$ python -q
>>> import numpy as np
>>> from numpy import linalg as LA
>>> np.set_printoptions(precision=2, suppress=True, linewidth=120, sign=" ")
>>> rng = np.random.default_rng(982)
>>> K = np.triu(rng.random((9, 9)) < 0.3, 1).astype(int)
>>> K = K + K.T
>>> K
array([[ 0,  0,  0,  0,  1,  1,  0,  1,  0],
       [ 0,  0,  0,  1,  0,  0,  0,  0,  0],
       [ 0,  0,  0,  0,  1,  0,  0,  0,  0],
       [ 0,  1,  0,  0,  0,  1,  0,  0,  1],
       [ 1,  0,  1,  0,  0,  1,  0,  0,  0],
       [ 1,  0,  0,  1,  1,  0,  0,  0,  1],
       [ 0,  0,  0,  0,  0,  0,  0,  1,  0],
       [ 1,  0,  0,  0,  0,  0,  1,  0,  0],
       [ 0,  0,  0,  1,  0,  1,  0,  0,  0]])
>>> K @ K
array([[ 3,  0,  1,  1,  1,  1,  1,  0,  1],
       [ 0,  1,  0,  0,  0,  1,  0,  0,  1],
       [ 1,  0,  1,  0,  0,  1,  0,  0,  0],
       [ 1,  0,  0,  3,  1,  1,  0,  0,  1],
       [ 1,  0,  0,  1,  3,  1,  0,  1,  1],
       [ 1,  1,  1,  1,  1,  4,  0,  1,  1],
       [ 1,  0,  0,  0,  0,  0,  1,  0,  0],
       [ 0,  0,  0,  0,  1,  1,  0,  2,  0],
       [ 1,  1,  0,  1,  1,  1,  0,  0,  2]])
>>> np.trace(K @ K @ K) // 6
np.int64(2)
>>> low = np.diag(K.sum(axis=1)) - K
>>> LA.matrix_rank(low)
np.int64(8)
>>> round(LA.det(low[1:, 1:]))
9
>>> (LA.eigvalsh(low) < 1e-8).sum()
np.int64(1)
>>> low @ np.ones(9)
array([ 0.,  0.,  0.,  0.,  0.,  0.,  0.,  0.,  0.])
>>> [round(float(x), 2) for x in LA.svd(K, compute_uv=False)[:3]]
[2.75, 1.81, 1.7]
>>> ev, vecs = LA.eigvalsh(K)
Traceback (most recent call last):
  File "<python-input-15>", line 1, in <module>
    ev, vecs = LA.eigvalsh(K)
    ^^^^^^^^
ValueError: too many values to unpack (expected 2)
>>> ev, vecs = LA.eigh(K)
>>> np.round(LA.eigvalsh(K @ K), 2) + 0
array([ 0.  ,  0.1 ,  0.67,  1.09,  1.87,  2.52,  2.89,  3.29,  7.57])
>>> np.unique(ev.round(6) + 0, return_counts=True)[1]
array([ 1,  1,  1,  1,  1,  1,  1,  1,  1])
>>> LA.eigvalsh(K + -2 * np.eye(9))
array([-3.81, -3.7 , -3.37, -2.82, -2.  , -1.68, -0.96, -0.41,  0.75])
>>> np.round(LA.svd(K, compute_uv=False), 2) + 0
array([ 2.75,  1.81,  1.7 ,  1.59,  1.37,  1.04,  0.82,  0.32,  0.  ])
>>> np.abs(vecs[:, -1]).round(6).argmax()
np.int64(5)
>>> (ev > 1e-8).sum(), (ev < -1e-8).sum()
(np.int64(4), np.int64(4))
>>> ev.round(2) + 0
array([-1.81, -1.7 , -1.37, -0.82,  0.  ,  0.32,  1.04,  1.59,  2.75])
>>> F = np.load("mat.npy")
>>> F
array([[ 0,  1,  0, -1],
       [ 0,  1,  2,  1],
       [ 0,  0,  1,  1],
       [ 0,  0,  0,  1]])
>>> [int(LA.matrix_rank(LA.matrix_power(F, p))) for p in range(1, 5)]
[3, 3, 3, 3]
>>> np.sort(LA.eigvals(F))
array([ 0.,  1.,  1.,  1.])
>>> LA.matrix_power(F - np.diag(np.diag(F)), 4)
array([[ 0,  0,  0,  0],
       [ 0,  0,  0,  0],
       [ 0,  0,  0,  0],
       [ 0,  0,  0,  0]])
>>> np.prod(np.diag(F)), np.round(LA.det(F), 2)
(np.int64(0), np.float64(0.0))
>>> left, s, VT = LA.svd(F)
>>> vecs = VT[:(s > 1e-8).sum()]
>>> vec = F[0] + 5 * F[1] + rng.integers(2) * np.eye(4)[0]
>>> vec
array([  1.,   6.,  10.,   4.])
>>> np.diag(vecs.T @ vecs)
array([ 0.,  1.,  1.,  1.])
>>> np.allclose(vecs.T @ vecs @ vec, vec)
False
>>> rank = LA.matrix_rank(F)
>>> rank
np.int64(3)
>>> N = LA.svd(F)[2][rank:].T
>>> [int(LA.matrix_rank(np.delete(F, i, axis=0))) for i in range(4)]
[3, 3, 3, 2]
>>> N @ N.T
array([[ 1.,  0.,  0.,  0.],
       [ 0.,  0.,  0.,  0.],
       [ 0.,  0.,  0.,  0.],
       [ 0.,  0.,  0.,  0.]])
>>> N[:, 0] / N[np.abs(N[:, 0]).round(6).argmax(), 0]
array([ 1.,  0.,  0.,  0.])
>>> Z = np.array([[1, 0, 0, -2, 1, -2], [0, 0, -2, 1, 1, -1]])
>>> X = np.repeat(Z, 43 // 2, axis=0)
>>> X = X + 0.1 * rng.normal(size=X.shape)
>>> X.round(2) + 0
array([[ 1.15,  0.14,  0.  , -2.12,  1.07, -2.24],
       [ 0.96,  0.  , -0.03, -2.18,  0.82, -2.08],
       [ 1.  , -0.04, -0.09, -1.82,  1.04, -1.97],
       [ 1.04,  0.11, -0.06, -1.86,  1.08, -1.92],
       [ 1.05, -0.07, -0.22, -2.12,  0.83, -2.04],
       [ 0.85, -0.14,  0.  , -1.96,  1.03, -2.16],
       [ 1.02,  0.05, -0.04, -1.95,  0.94, -2.13],
       [ 1.21,  0.02,  0.22, -2.07,  1.07, -1.98],
       [ 0.96,  0.11, -0.03, -2.01,  0.81, -1.86],
       [ 0.82,  0.21, -0.02, -1.99,  0.86, -2.16],
       [ 0.86, -0.03,  0.17, -1.85,  0.86, -1.97],
       [ 0.92,  0.06, -0.02, -1.95,  1.05, -1.89],
       [ 1.  ,  0.12,  0.11, -1.98,  0.87, -1.85],
       [ 1.04,  0.02,  0.13, -1.99,  1.04, -2.08],
       [ 1.  , -0.22, -0.09, -2.03,  1.1 , -1.97],
       [ 1.02,  0.14, -0.02, -2.1 ,  0.85, -1.79],
       [ 1.14,  0.04, -0.18, -2.05,  1.  , -2.02],
       [ 1.13,  0.22, -0.06, -2.05,  0.98, -1.88],
       [ 0.96,  0.01, -0.03, -1.94,  0.88, -1.88],
       [ 0.93,  0.02, -0.01, -1.93,  1.09, -1.9 ],
       [ 1.09, -0.02,  0.14, -2.07,  1.18, -2.02],
       [-0.12,  0.16, -2.28,  0.81,  1.13, -0.83],
       [-0.1 , -0.06, -1.99,  0.85,  1.05, -1.1 ],
       [-0.08,  0.15, -2.  ,  1.05,  0.74, -1.04],
       [ 0.06, -0.26, -2.06,  0.99,  1.14, -0.93],
       [-0.03, -0.05, -2.03,  0.99,  0.8 , -1.21],
       [-0.08, -0.09, -2.08,  1.28,  0.85, -1.12],
       [ 0.11, -0.02, -2.06,  1.21,  0.91, -1.1 ],
       [-0.07,  0.08, -2.11,  1.01,  1.03, -1.2 ],
       [-0.01, -0.08, -2.13,  1.03,  0.99, -0.99],
       [ 0.03, -0.04, -1.99,  1.01,  1.16, -1.1 ],
       [-0.04, -0.04, -2.07,  1.03,  0.87, -0.97],
       [ 0.05, -0.14, -2.02,  1.05,  0.57, -1.02],
       [ 0.09,  0.29, -2.01,  0.98,  1.03, -1.01],
       [ 0.04, -0.15, -1.91,  1.04,  1.07, -0.94],
       [ 0.07, -0.06, -1.94,  1.05,  0.8 , -0.86],
       [ 0.14, -0.05, -2.03,  1.25,  0.97, -0.71],
       [ 0.09, -0.09, -1.92,  0.95,  0.99, -0.86],
       [-0.05, -0.01, -1.9 ,  0.96,  1.03, -0.84],
       [-0.12,  0.03, -2.06,  1.15,  1.2 , -0.96],
       [ 0.12,  0.03, -2.08,  1.  ,  1.03, -1.11],
       [-0.1 , -0.08, -2.12,  1.03,  0.98, -1.02]])
>>> Z = X[[39, 10]].astype(float)
>>> for _ in range(3):
...     z = LA.norm(X[:, None] - Z, axis=-1).argmin(axis=1)
...     Z = np.array([X[z == j].mean(axis=0) for j in range(2)])
... 
>>> z
array([ 1,  1,  1,  1,  1,  1,  1,  1,  1,  1,  1,  1,  1,  1,  1,  1,  1,  1,  1,  1,  1,  0,  0,  0,  0,  0,  0,  0,
        0,  0,  0,  0,  0,  0,  0,  0,  0,  0,  0,  0,  0,  0])
>>> np.abs(Z[1] - Z[0]).argmax()
np.int64(3)
>>> np.bincount(z)
array([ 21,  21])
>>> cen = X - X.mean(axis=0)
>>> vecs = LA.svd(cen)[2][:2]
>>> other = cen - cen @ vecs.T @ vecs
>>> other.std(axis=0)
array([ 0.08,  0.11,  0.09,  0.06,  0.04,  0.11])
>>> LA.norm(other, axis=1).round(6).argmax()
np.int64(21)
>>> cen = (X - X.mean(axis=0)) / X.std(axis=0)
>>> np.argwhere(np.abs(cen) > 2)
array([[ 24,   1],
       [ 32,   4],
       [ 33,   1]])
>>> cen.std(axis=0)
array([ 1.,  1.,  1.,  1.,  1.,  1.])
>>> beta = LA.lstsq(np.delete(cen, 0, axis=1), cen[:, 0])[0]
>>> beta.round(2) + 0
array([ 0.  ,  0.48, -0.57,  0.01,  0.07])
>>> np.abs(beta).argmax()
np.int64(2)
>>> np.round(1 - np.var(cen[:, 0] - np.delete(cen, 0, axis=1) @ beta), 2)
np.float64(0.97)
>>> z = rng.permutation(6)
>>> other = X[:, z] * rng.choice([-1, 1], 6)
>>> other.round(2) + 0
array([[ 1.15, -1.07,  0.  , -2.12,  0.14,  2.24],
       [ 0.96, -0.82, -0.03, -2.18,  0.  ,  2.08],
       [ 1.  , -1.04, -0.09, -1.82, -0.04,  1.97],
       [ 1.04, -1.08, -0.06, -1.86,  0.11,  1.92],
       [ 1.05, -0.83, -0.22, -2.12, -0.07,  2.04],
       [ 0.85, -1.03,  0.  , -1.96, -0.14,  2.16],
       [ 1.02, -0.94, -0.04, -1.95,  0.05,  2.13],
       [ 1.21, -1.07,  0.22, -2.07,  0.02,  1.98],
       [ 0.96, -0.81, -0.03, -2.01,  0.11,  1.86],
       [ 0.82, -0.86, -0.02, -1.99,  0.21,  2.16],
       [ 0.86, -0.86,  0.17, -1.85, -0.03,  1.97],
       [ 0.92, -1.05, -0.02, -1.95,  0.06,  1.89],
       [ 1.  , -0.87,  0.11, -1.98,  0.12,  1.85],
       [ 1.04, -1.04,  0.13, -1.99,  0.02,  2.08],
       [ 1.  , -1.1 , -0.09, -2.03, -0.22,  1.97],
       [ 1.02, -0.85, -0.02, -2.1 ,  0.14,  1.79],
       [ 1.14, -1.  , -0.18, -2.05,  0.04,  2.02],
       [ 1.13, -0.98, -0.06, -2.05,  0.22,  1.88],
       [ 0.96, -0.88, -0.03, -1.94,  0.01,  1.88],
       [ 0.93, -1.09, -0.01, -1.93,  0.02,  1.9 ],
       [ 1.09, -1.18,  0.14, -2.07, -0.02,  2.02],
       [-0.12, -1.13, -2.28,  0.81,  0.16,  0.83],
       [-0.1 , -1.05, -1.99,  0.85, -0.06,  1.1 ],
       [-0.08, -0.74, -2.  ,  1.05,  0.15,  1.04],
       [ 0.06, -1.14, -2.06,  0.99, -0.26,  0.93],
       [-0.03, -0.8 , -2.03,  0.99, -0.05,  1.21],
       [-0.08, -0.85, -2.08,  1.28, -0.09,  1.12],
       [ 0.11, -0.91, -2.06,  1.21, -0.02,  1.1 ],
       [-0.07, -1.03, -2.11,  1.01,  0.08,  1.2 ],
       [-0.01, -0.99, -2.13,  1.03, -0.08,  0.99],
       [ 0.03, -1.16, -1.99,  1.01, -0.04,  1.1 ],
       [-0.04, -0.87, -2.07,  1.03, -0.04,  0.97],
       [ 0.05, -0.57, -2.02,  1.05, -0.14,  1.02],
       [ 0.09, -1.03, -2.01,  0.98,  0.29,  1.01],
       [ 0.04, -1.07, -1.91,  1.04, -0.15,  0.94],
       [ 0.07, -0.8 , -1.94,  1.05, -0.06,  0.86],
       [ 0.14, -0.97, -2.03,  1.25, -0.05,  0.71],
       [ 0.09, -0.99, -1.92,  0.95, -0.09,  0.86],
       [-0.05, -1.03, -1.9 ,  0.96, -0.01,  0.84],
       [-0.12, -1.2 , -2.06,  1.15,  0.03,  0.96],
       [ 0.12, -1.03, -2.08,  1.  ,  0.03,  1.11],
       [-0.1 , -0.98, -2.12,  1.03, -0.08,  1.02]])
>>> left, _, VT = LA.svd(X.T @ other)
>>> np.round(left @ VT, 2) + 0
array([[ 1.,  0.,  0.,  0.,  0.,  0.],
       [ 0.,  0.,  0.,  0.,  1.,  0.],
       [ 0.,  0.,  1.,  0.,  0.,  0.],
       [ 0.,  0.,  0.,  1.,  0.,  0.],
       [ 0., -1.,  0.,  0.,  0.,  0.],
       [ 0.,  0.,  0.,  0.,  0., -1.]])
>>> np.round(LA.lstsq(X, other)[0], 2) + 0
array([[ 1.,  0.,  0.,  0.,  0.,  0.],
       [ 0.,  0.,  0.,  0.,  1.,  0.],
       [ 0.,  0.,  1.,  0.,  0.,  0.],
       [ 0.,  0.,  0.,  1.,  0.,  0.],
       [ 0., -1.,  0.,  0.,  0.,  0.],
       [ 0.,  0.,  0.,  0.,  0., -1.]])
